$ python3 -q
>>> import numpy as np
>>> np.set_printoptions(precision=3, suppress=True, linewidth=100, floatmode="fixed")
>>> def tidy(a):
...     return np.round(a, 3) + 0
... 
>>> m1 = np.loadtxt("w.csv", delimiter=",")
>>> print(m1)
[[4.000 1.000 0.000 0.000 0.000 0.000 0.000]
 [0.000 4.000 1.000 0.000 0.000 0.000 0.000]
 [0.000 0.000 4.000 1.000 0.000 0.000 0.000]
 [0.000 0.000 0.000 4.000 1.000 0.000 0.000]
 [0.000 0.000 0.000 0.000 4.000 1.000 0.000]
 [0.000 0.000 0.000 0.000 0.000 4.000 1.000]
 [0.000 0.000 0.000 0.000 0.000 0.000 4.000]]
>>> rng = np.random.default_rng(3)
>>> labels = rng.permutation(7)
>>> print(labels)
[5 6 2 1 4 3 0]
>>> M2 = m1[labels][:, labels]
>>> print(M2)
[[4.000 1.000 0.000 0.000 0.000 0.000 0.000]
 [0.000 4.000 0.000 0.000 0.000 0.000 0.000]
 [0.000 0.000 4.000 0.000 0.000 1.000 0.000]
 [0.000 0.000 1.000 4.000 0.000 0.000 0.000]
 [1.000 0.000 0.000 0.000 4.000 0.000 0.000]
 [0.000 0.000 0.000 0.000 1.000 4.000 0.000]
 [0.000 0.000 0.000 1.000 0.000 0.000 4.000]]
>>> print(np.trace(M2))
28.0
>>> print(tidy(np.sort(np.abs(np.linalg.eigvals(M2)))))
[4.000 4.000 4.000 4.000 4.000 4.000 4.000]
>>> print(tidy(np.linalg.det(M2)), tidy(np.linalg.det(m1[labels])))
16384.0 16384.0
>>> print(np.allclose(m1, m1.T))
False
>>> print(np.allclose(m1 @ m1.T, m1.T @ m1))
False
>>> print(tidy(np.abs(np.linalg.eigvals(m1)).max()))
4.0
>>> print((m1 + m1.T) / 2)
[[4.000 0.500 0.000 0.000 0.000 0.000 0.000]
 [0.500 4.000 0.500 0.000 0.000 0.000 0.000]
 [0.000 0.500 4.000 0.500 0.000 0.000 0.000]
 [0.000 0.000 0.500 4.000 0.500 0.000 0.000]
 [0.000 0.000 0.000 0.500 4.000 0.500 0.000]
 [0.000 0.000 0.000 0.000 0.500 4.000 0.500]
 [0.000 0.000 0.000 0.000 0.000 0.500 4.000]]
>>> print(tidy(np.linalg.matrix_power(m1, 3)))
[[64.000 48.000 12.000  1.000  0.000  0.000  0.000]
 [ 0.000 64.000 48.000 12.000  1.000  0.000  0.000]
 [ 0.000  0.000 64.000 48.000 12.000  1.000  0.000]
 [ 0.000  0.000  0.000 64.000 48.000 12.000  1.000]
 [ 0.000  0.000  0.000  0.000 64.000 48.000 12.000]
 [ 0.000  0.000  0.000  0.000  0.000 64.000 48.000]
 [ 0.000  0.000  0.000  0.000  0.000  0.000 64.000]]
>>> q, vecs = np.linalg.qr(m1[:, :3])[0], np.linalg.qr(m1[:, 3:])[0]
>>> sig = np.linalg.svd(q.T @ vecs, compute_uv=False)
>>> print((sig > 0.9).sum())
0
>>> print(tidy(np.linalg.norm(q @ q.T - vecs @ vecs.T, 2)))
1.0
>>> f = np.array([0, -2, -1, -1, 3, -2]) + 0.5
>>> arr = np.eye(6) - 2 * np.outer(f, f) / (f @ f)
>>> print(tidy(arr))
[[ 0.971  0.086  0.029  0.029 -0.200  0.086]
 [ 0.086  0.743 -0.086 -0.086  0.600 -0.257]
 [ 0.029 -0.086  0.971 -0.029  0.200 -0.086]
 [ 0.029 -0.086 -0.029  0.971  0.200 -0.086]
 [-0.200  0.600  0.200  0.200 -0.400  0.600]
 [ 0.086 -0.257 -0.086 -0.086  0.600  0.743]]
>>> # keeps lengths
>>> print(tidy(np.linalg.norm(m1, 2)))
4.936
>>> print(m1[1] @ m1[5])
0.0
>>> print(tidy(np.linalg.norm(m1[1] - m1[5])))
5.831
>>> print(tidy(np.linalg.norm(m1[1], 1)), tidy(np.linalg.norm(m1[1], np.inf)))
5.0 4.0
>>> print(tidy(np.linalg.norm(m1, 1)), tidy(np.linalg.norm(m1, np.inf)))
5.0 5.0
>>> print(np.linalg.norm(m1, axis=1).argmax())
0
>>> print(tidy(np.linalg.norm(m1, axis=0)))
[4.000 4.123 4.123 4.123 4.123 4.123 4.123]
>>> q, Rm = np.linalg.qr(arr)
>>> print(tidy(abs(Rm[0, 0])), tidy(np.linalg.norm(arr[:, 0])))
1.0 1.0
>>> sig = 5 * 0.5 ** np.arange(5)
>>> q, _ = np.linalg.qr(np.array([[-1.3, -2.2, -1.5, 0.8, 1.6],
...     [-0.5, -1.2, 2.3, -2.2, -2.2],
...     [-0.1, -0.7, 1.1, 0.9, 0.0],
...     [-0.6, -0.2, 1.4, 1.4, -1.5],
...     [0.1, -1.2, -0.7, -0.6, -1.7]]))
>>> data = rng.normal(size=(26, 5)) * sig @ q
>>> print(tidy(data))
[[ 2.878  0.487  3.486  2.585  0.874]
 [-0.508  0.281  1.399  0.009 -0.405]
 [ 1.052  0.341 -1.890 -0.598  0.755]
 [-1.296 -1.323 -2.826 -1.858 -0.803]
 [-3.792 -1.811 -1.937 -3.054 -0.453]
 [ 3.809  0.542 -2.111  1.435  0.458]
 [-0.420  1.143  6.284  4.487 -1.541]
 [-1.453 -0.744 -0.144 -1.692 -0.437]
 [-1.015 -1.403 -2.962 -1.237 -0.356]
 [ 1.441  0.704  0.750  1.985  0.095]
 [ 3.197  1.429 -1.252 -2.196  2.631]
 [ 6.794  2.127 -3.787 -0.622  1.959]
 [ 3.746 -0.770 -3.491 -0.494 -0.962]
 [-0.730 -0.863  1.404  1.902 -1.632]
 [ 3.378  0.115 -4.942 -2.059  0.288]
 [-8.130 -1.680  2.062 -0.281 -1.555]
 [ 3.083  1.982 -0.084  0.814  1.434]
 [ 2.623  0.970 -1.117  0.817  0.401]
 [ 7.105  0.790 -4.804  1.461  1.020]
 [ 0.915  0.528 -1.369 -0.405  0.559]
 [-0.530 -0.811  0.306  0.777  0.084]
 [-7.385 -1.064  1.883 -4.167 -0.387]
 [-0.789  1.257  4.479  4.412 -0.767]
 [ 4.714  0.799 -0.986  1.534  1.529]
 [-0.218 -0.153 -2.263 -0.430  0.763]
 [-4.709 -0.709  5.472  1.050 -0.950]]
>>> labels = data[:, 1] > np.median(data[:, 1])
>>> f = data[labels].mean(axis=0) - data[~labels].mean(axis=0)
>>> print(((data - data.mean(axis=0)) @ f > 0).astype(int))
[1 0 1 0 0 1 1 0 0 1 1 1 1 0 1 0 1 1 1 1 0 0 1 1 0 0]
>>> print(np.argsort(-np.abs(f).round(6), kind="stable"))
[0 3 1 4 2]
>>> proj = data @ np.linalg.solve(data.T @ data, data.T)
>>> print(tidy(np.linalg.eigvalsh(proj)))
[0.000 0.000 0.000 0.000 0.000 0.000 0.000 0.000 0.000 0.000 0.000 0.000 0.000 0.000 0.000 0.000
 0.000 0.000 0.000 0.000 0.000 1.000 1.000 1.000 1.000 1.000]
>>> print(tidy(proj @ data[:, 0]))
[ 2.878 -0.508  1.052 -1.296 -3.792  3.809 -0.420 -1.453 -1.015  1.441  3.197  6.794  3.746 -0.730
  3.378 -8.130  3.083  2.623  7.105  0.915 -0.530 -7.385 -0.789  4.714 -0.218 -4.709]
>>> K = np.load("arr.npy")
>>> print(K)
[[ 2.000  1.000 -1.000  1.000]
 [ 0.000  0.000  0.000  0.000]
 [ 0.000  0.000  1.000  0.000]
 [-2.000 -1.000  2.000 -1.000]]
>>> # rank 2
>>> U, sig, VT = np.linalg.svd(K)
>>> print(np.argmax(sig[:-1] / (sig[1:] + 1e-6)) + 1)
2
>>> M2 = U[:, :2] @ np.diag(sig[:2]) @ VT[:2]
>>> print(tidy(np.linalg.norm(K - M2) / np.linalg.norm(K)))
0.0
>>> print(tidy(np.trace(np.linalg.pinv(K) @ K)))
2.0
>>> print(np.linalg.lstsq(K[:-1].T, K[-1])[2])
2
>>> print(np.abs(np.diag(np.linalg.qr(K)[1])) > 1e-9)
[ True False  True False]
>>> J = np.load("layer10.npy")
>>> print(J)
[[-3.000  1.000  0.000  0.000]
 [ 0.000 -3.000  1.000  0.000]
 [ 0.000  0.000 -3.000  1.000]
 [ 0.000  0.000  0.000 -3.000]]
>>> r = np.linalg.matrix_rank(K)
>>> print(r)
2
>>> null = np.linalg.svd(K)[2][r:].T
>>> print(null.shape)
(4, 2)
>>> print(np.linalg.matrix_rank(K.T @ K), np.linalg.matrix_rank(K @ K.T))
2 2
>>> print([int(np.linalg.matrix_rank(K[:, :j + 1])) for j in range(4)])
[1, 1, 2, 2]
>>> print(tidy(null @ null.T))
[[ 0.333 -0.333  0.000 -0.333]
 [-0.333  0.833  0.000 -0.167]
 [ 0.000  0.000  0.000  0.000]
 [-0.333 -0.167  0.000  0.833]]
>>> print(np.allclose(K @ null, 0))
True
>>> w1 = np.array([[2, -1, 2, -2, -2, -1],
...     [3, -3, 0, 4, -5, -2],
...     [5, 4, -3, -5, 5, -3],
...     [5, 2, 3, -2, 0, -3]])
>>> beta = np.array([5, 1, 0, -4, 3, -5])
>>> H = np.maximum(J @ w1 + beta, 0)
>>> print((H > 0).astype(int))
[[1 1 0 1 1 0]
 [1 1 0 0 1 0]
 [0 0 1 1 0 1]
 [0 0 0 1 1 1]]
>>> cent = np.array([[-2, -2], [-2, -2], [2, 0], [0, -1], [0, 0], [1, 2]])
>>> print((H @ cent).round(6).argmax(axis=1))
[0 0 0 1]
>>> M2 = J + rng.integers(-2, 3, (4, 3)) @ rng.integers(-2, 3, (3, 4))
>>> print(M2)
[[-10.000   2.000   5.000   5.000]
 [  0.000  -3.000   1.000   0.000]
 [  8.000   4.000  -3.000   0.000]
 [ -4.000   4.000   6.000   2.000]]
>>> print(np.linalg.matrix_rank(M2 - J, tol=1e-8))
3
>>> q, vecs = np.linalg.qr(J[:, :3])[0], np.linalg.qr(J[:, 3:])[0]
>>> sig = np.linalg.svd(q.T @ vecs, compute_uv=False)
>>> print((sig > 0.9).sum())
0
>>> X = np.array([[3, 0, -3, 0],
...     [-4, 1, -5, -5],
...     [-4, 1, -5, -5],
...     [-1, -4, 5, 5],
...     [0, -4, 2, 1],
...     [-4, 1, -5, -5]])
>>> print(X)
[[ 3  0 -3  0]
 [-4  1 -5 -5]
 [-4  1 -5 -5]
 [-1 -4  5  5]
 [ 0 -4  2  1]
 [-4  1 -5 -5]]
>>> M2 = np.c_[X[:, :3] @ np.array([[1, 3, -1], [0, 2, -4], [-2, -3, 5]]), np.array([3, 3, 0, 3, 1, 1])]
>>> print(M2)
[[  9  18 -18   3]
 [  6   5 -25   3]
 [  6   5 -25   0]
 [-11 -26  42   3]
 [ -4 -14  26   1]
 [  6   5 -25   1]]
>>> print(tidy(np.linalg.lstsq(X, M2[:, 0])[0]))
[ 1.000  0.000 -2.000  0.000]
>>> print(tidy(np.linalg.norm(M2 - X @ np.linalg.lstsq(X, M2)[0], axis=0)))
[0.000 0.000 0.000 2.160]
>>> print(np.linalg.matrix_rank(np.c_[X, M2]))
5
>>> x = np.array([9, -3, -1, 6])
>>> y = X @ x
>>> print(tidy(np.linalg.pinv(X) @ X))
[[1.000 0.000 0.000 0.000]
 [0.000 1.000 0.000 0.000]
 [0.000 0.000 1.000 0.000]
 [0.000 0.000 0.000 1.000]]
>>> print(tidy(np.linalg.lstsq(X, y)[0]))
[ 9.000 -3.000 -1.000  6.000]
>>> y = y + 0.3 * rng.normal(size=6)
>>> print(tidy(y))
[ 30.157 -63.745 -63.997  28.100  16.035 -63.958]
>>> beta, *_ = np.linalg.lstsq(X, y)
>>> print(tidy(np.linalg.norm(y - X @ beta)))
0.192
>>> print(tidy(X.T @ (y - X @ beta)))
[0.000 0.000 0.000 0.000]
>>> M = np.load("sample11.npy")
>>> print(M)
[[ 4.018  5.058  5.096  1.141  4.192 -1.971]
 [ 3.903  5.046  5.000  1.039  4.033 -2.026]
 [ 3.981  4.796  5.109  0.906  3.997 -1.917]
 [ 4.152  4.979  4.981  0.941  4.114 -1.955]
 [ 3.906  4.967  4.885  0.976  4.093 -2.002]
 [ 3.954  4.965  5.024  0.808  4.251 -2.085]
 [ 3.941  4.996  5.171  1.162  4.016 -1.996]
 [ 4.202  5.028  5.020  1.042  3.934 -1.990]
 [ 4.006  5.153  4.994  1.081  4.005 -1.992]
 [ 4.071  5.052  5.211  0.903  4.048 -1.900]
 [ 4.053 -2.961  0.281 -1.158  2.049  3.974]
 [ 4.032 -2.958 -0.197 -0.856  1.899  3.948]
 [ 3.963 -3.052  0.024 -1.055  1.877  3.974]
 [ 3.938 -3.074  0.060 -0.850  1.932  4.145]
 [ 3.754 -3.038  0.017 -1.062  2.071  3.991]
 [ 4.034 -3.028 -0.044 -1.067  1.924  4.016]
 [ 3.999 -2.931  0.115 -1.118  1.946  4.002]
 [ 4.073 -2.865  0.117 -1.130  1.953  3.906]
 [ 3.928 -3.008  0.095 -1.074  2.104  3.874]
 [ 4.071 -3.082 -0.046 -0.994  2.012  3.974]
 [ 2.018 -2.976 -3.133 -3.055  2.140  4.092]
 [ 1.904 -2.972 -3.051 -2.787  2.100  4.002]
 [ 2.200 -3.136 -3.145 -3.106  1.972  3.827]
 [ 2.063 -3.105 -3.097 -3.012  1.990  3.978]
 [ 1.969 -2.985 -2.994 -2.957  2.127  3.975]
 [ 2.046 -3.151 -3.057 -3.132  2.104  4.049]
 [ 1.991 -3.073 -2.965 -3.002  2.004  3.958]
 [ 2.005 -2.995 -3.061 -2.985  1.992  4.170]
 [ 2.073 -3.065 -3.109 -3.106  1.982  3.854]
 [ 2.005 -2.989 -2.922 -2.955  2.023  3.858]]
>>> print([round(float(x), 3) for x in np.linalg.svd(M, compute_uv=False)[:3]])
[32.904, 26.939, 6.926]
>>> print(round(np.log10(np.linalg.cond(M))))
2
>>> print(np.linalg.matrix_rank(M, rtol=0.1))
3
